% python3 -q
>>> import numpy as np
>>> import numpy.linalg as la
>>> np.set_printoptions(precision=3, suppress=True, linewidth=100)
>>> data = np.load("test8.npy")
>>> data
array([[-0.256,  0.302,  0.316, -0.107, -0.019, -0.3  , -0.321, -0.436,  0.21 ],
       [-0.358,  0.037, -0.446,  0.241,  0.162,  0.226, -0.007,  0.06 ,  0.242],
       [-0.102,  0.171, -0.092, -0.088, -0.145,  0.37 , -0.74 ,  0.128, -0.102],
       [-0.358,  0.358, -0.026, -0.176, -0.205, -0.138,  0.079, -0.014,  0.061],
       [ 0.153, -0.108,  0.145,  0.082, -0.047,  0.038, -0.195, -0.134, -0.038],
       [-0.383,  0.246, -0.003,  0.361, -0.191, -0.101,  0.321,  0.165,  0.198],
       [-0.358, -0.353,  0.463,  0.177,  0.154, -0.274, -0.265,  0.394,  0.095],
       [-0.179, -0.486, -0.022, -0.509, -0.23 ,  0.116,  0.156, -0.062,  0.344],
       [-0.128,  0.243, -0.133, -0.085,  0.602,  0.034,  0.03 ,  0.061, -0.221],
       [-0.332, -0.287, -0.076,  0.239, -0.187,  0.418, -0.058, -0.058, -0.135],
       [ 0.256,  0.111, -0.152,  0.374, -0.464, -0.107, -0.103, -0.177,  0.136],
       [ 0.128,  0.033,  0.383,  0.297, -0.14 ,  0.13 ,  0.131,  0.265, -0.253],
       [ 0.026, -0.003,  0.369,  0.25 ,  0.317,  0.447,  0.116, -0.493,  0.305],
       [ 0.358,  0.101, -0.06 ,  0.038,  0.157,  0.036, -0.154,  0.403,  0.687],
       [ 0.   , -0.39 , -0.352,  0.329,  0.195, -0.445, -0.197, -0.266, -0.028]])
>>> round(float(data[:, 8] @ data[:, 1]), 3)
0.0
>>> la.pinv(data)
array([[-0.256, -0.358, -0.102, -0.358,  0.153, -0.383, -0.358, -0.179, -0.128, -0.332,  0.256,
         0.128,  0.026,  0.358,  0.   ],
       [ 0.302,  0.037,  0.171,  0.358, -0.108,  0.246, -0.353, -0.486,  0.243, -0.287,  0.111,
         0.033, -0.003,  0.101, -0.39 ],
       [ 0.316, -0.446, -0.092, -0.026,  0.145, -0.003,  0.463, -0.022, -0.133, -0.076, -0.152,
         0.383,  0.369, -0.06 , -0.352],
       [-0.107,  0.241, -0.088, -0.176,  0.082,  0.361,  0.177, -0.509, -0.085,  0.239,  0.374,
         0.297,  0.25 ,  0.038,  0.329],
       [-0.019,  0.162, -0.145, -0.205, -0.047, -0.191,  0.154, -0.23 ,  0.602, -0.187, -0.464,
        -0.14 ,  0.317,  0.157,  0.195],
       [-0.3  ,  0.226,  0.37 , -0.138,  0.038, -0.101, -0.274,  0.116,  0.034,  0.418, -0.107,
         0.13 ,  0.447,  0.036, -0.445],
       [-0.321, -0.007, -0.74 ,  0.079, -0.195,  0.321, -0.265,  0.156,  0.03 , -0.058, -0.103,
         0.131,  0.116, -0.154, -0.197],
       [-0.436,  0.06 ,  0.128, -0.014, -0.134,  0.165,  0.394, -0.062,  0.061, -0.058, -0.177,
         0.265, -0.493,  0.403, -0.266],
       [ 0.21 ,  0.242, -0.102,  0.061, -0.038,  0.198,  0.095,  0.344, -0.221, -0.135,  0.136,
        -0.253,  0.305,  0.687, -0.028]])
